% ipython --no-banner

In [1]: import numpy as np

In [2]: from numpy import linalg as LA

In [3]: np.set_printoptions(precision=2, suppress=True, linewidth=100, sign=" ")

In [4]: rd = lambda a: np.round(a, 2) + 0

In [5]: A2 = np.array([[0.5], [0.4], [0.2], [2.1]])

In [6]: cent = np.array([[1.2, -2.4, -1.6, -3.5]])

In [7]: W0 = A2 @ cent

In [8]: rd(W0)
Out[8]: 
array([[ 0.6 , -1.2 , -0.8 , -1.75],
       [ 0.48, -0.96, -0.64, -1.4 ],
       [ 0.24, -0.48, -0.32, -0.7 ],
       [ 2.52, -5.04, -3.36, -7.35]])

In [9]: # null space of dimension 3

In [10]: np.argsort(-LA.norm(W0, axis=0).round(6), kind="stable")[:3]
Out[10]: array([ 3,  1,  2])

In [11]: LA.matrix_rank(W0, rtol=0.1)
Out[11]: np.int64(1)

In [12]: [round(float(x), 2) for x in LA.svd(W0, compute_uv=False)[:3]]
Out[12]: [10.34, 0.0, 0.0]

In [13]: LA.cond(W0) > 100
Out[13]: np.True_

In [14]: data = np.array([[14, 5, -16, 11, -15],
    ...:     [5, 51, 6, 21, 29],
    ...:     [-16, 6, 30, -13, 39],
    ...:     [11, 21, -13, 34, -16],
    ...:     [-15, 29, 39, -16, 66]])

In [15]: data
Out[15]: 
array([[ 14,   5, -16,  11, -15],
       [  5,  51,   6,  21,  29],
       [-16,   6,  30, -13,  39],
       [ 11,  21, -13,  34, -16],
       [-15,  29,  39, -16,  66]])

In [16]: # symmetric

In [17]: U, sv, vt = LA.svd(data)

In [18]: evecs = vt[:(sv > 1e-8).sum()]

In [19]: rng = np.random.default_rng(327)

In [20]: x0 = data[1] + 4 * data[3] + rng.integers(2) * np.eye(5)[1]

In [21]: x0
Out[21]: array([ 49., 135., -46., 157., -35.])

In [22]: np.allclose(evecs.T @ evecs @ x0, x0)
Out[22]: True

In [23]: rd(evecs.T @ evecs)
Out[23]: 
array([[ 0.9 , -0.1 , -0.21,  0.09,  0.16],
       [-0.1 ,  0.9 , -0.21,  0.09,  0.16],
       [-0.21, -0.21,  0.55,  0.19,  0.35],
       [ 0.09,  0.09,  0.19,  0.92, -0.15],
       [ 0.16,  0.16,  0.35, -0.15,  0.72]])

In [24]: idx = rng.permutation(5)

In [25]: idx
Out[25]: array([ 2,  3,  1,  0,  4])

In [26]: A2 = data[idx][:, idx]

In [27]: rd(np.sort(np.abs(LA.eigvals(A2))))
Out[27]: array([   0.  ,    4.02,   12.42,   68.3 ,  110.25])

In [28]: np.trace(A2)
Out[28]: np.int64(195)

In [29]: A2 = np.array([[3, -2, 0], [0, 0, 5], [-3, 3, 2], [-2, 2, -1], [2, -3, -5]])

In [30]: data @ A2
Out[30]: 
array([[ 38,  -9,  57],
       [ 13, -37, 101],
       [-34, -21, -92],
       [-28,  55, 125],
       [  2, -83, -91]])

In [31]: np.einsum("ij,ij->i", data, data)
Out[31]: array([  823,  3944,  2882,  2143,  7199])

In [32]: np.einsum("ij->j", data)
Out[32]: array([ -1, 112,  46,  37, 103])

In [33]: np.vstack([data, A2.T]).shape
Out[33]: (8, 5)

In [34]: A2.T @ data.T
Out[34]: 
array([[ 38,  13, -34, -28,   2],
       [ -9, -37, -21,  55, -83],
       [ 57, 101, -92, 125, -91]])

In [35]: LA.matrix_rank(data @ A2)
Out[35]: np.int64(3)

In [36]: O, _ = LA.qr(np.array([[1.0, -1.2, 0.4, 1.1],
    ...:     [-0.9, 0.5, -0.2, 2.2],
    ...:     [0.0, -0.9, 0.3, -0.4],
    ...:     [0.8, 0.6, -0.1, -0.9]]))

In [37]: evecs, _ = LA.qr(np.array([[0.5, -1.6, -1.2, -1.2, 0.7, -1.4, 0.0],
    ...:     [0.4, 1.8, -0.3, -0.5, -0.1, 0.4, 0.2],
    ...:     [1.6, -1.4, -1.2, 0.6, 1.1, -0.5, 2.0],
    ...:     [0.8, -0.4, 1.2, -1.2, -0.2, -0.5, -0.1],
    ...:     [-0.5, -0.2, -0.2, -0.3, -0.1, 1.3, -0.4],
    ...:     [0.8, -1.8, -0.9, 1.1, -0.3, -0.5, -1.3],
    ...:     [-1.3, 0.7, -0.7, -0.7, -0.4, 0.2, 0.3]]))

In [38]: sv = 3 * 0.5 ** np.arange(4)

In [39]: mat = O[:, :4] * sv @ evecs[:4]

In [40]: rd(mat)
Out[40]: 
array([[ 0.29, -0.29,  0.95,  1.35,  0.07,  0.43, -1.1 ],
       [-0.41,  0.66, -0.37, -1.34,  0.04, -0.37,  0.63],
       [ 0.54,  0.65,  0.6 ,  0.13,  0.08, -0.23,  0.12],
       [ 0.36, -1.42,  0.27,  0.75, -0.67,  0.39, -0.25]])

In [41]: x0 = np.array([-3, -3, 0, -3, 2, -3, 1])

In [42]: h = np.maximum(mat @ x0, 0)

In [43]: rd(mat.T @ h)
Out[43]: array([-2.1 ,  3.37, -1.88, -6.84,  0.2 , -1.89,  3.19])

In [44]: rd(h)
Out[44]: array([ 0. ,  5.1,  0. ,  0. ])

In [45]: rd(np.maximum(mat @ x0, 0) - np.maximum(-mat @ x0, 0))
Out[45]: array([-6.28,  5.1 , -2.96, -1.81])

In [46]: rd(mat * (h > 1e-9)[:, None])
Out[46]: 
array([[ 0.  ,  0.  ,  0.  ,  0.  ,  0.  ,  0.  ,  0.  ],
       [-0.41,  0.66, -0.37, -1.34,  0.04, -0.37,  0.63],
       [ 0.  ,  0.  ,  0.  ,  0.  ,  0.  ,  0.  ,  0.  ],
       [ 0.  ,  0.  ,  0.  ,  0.  ,  0.  ,  0.  ,  0.  ]])
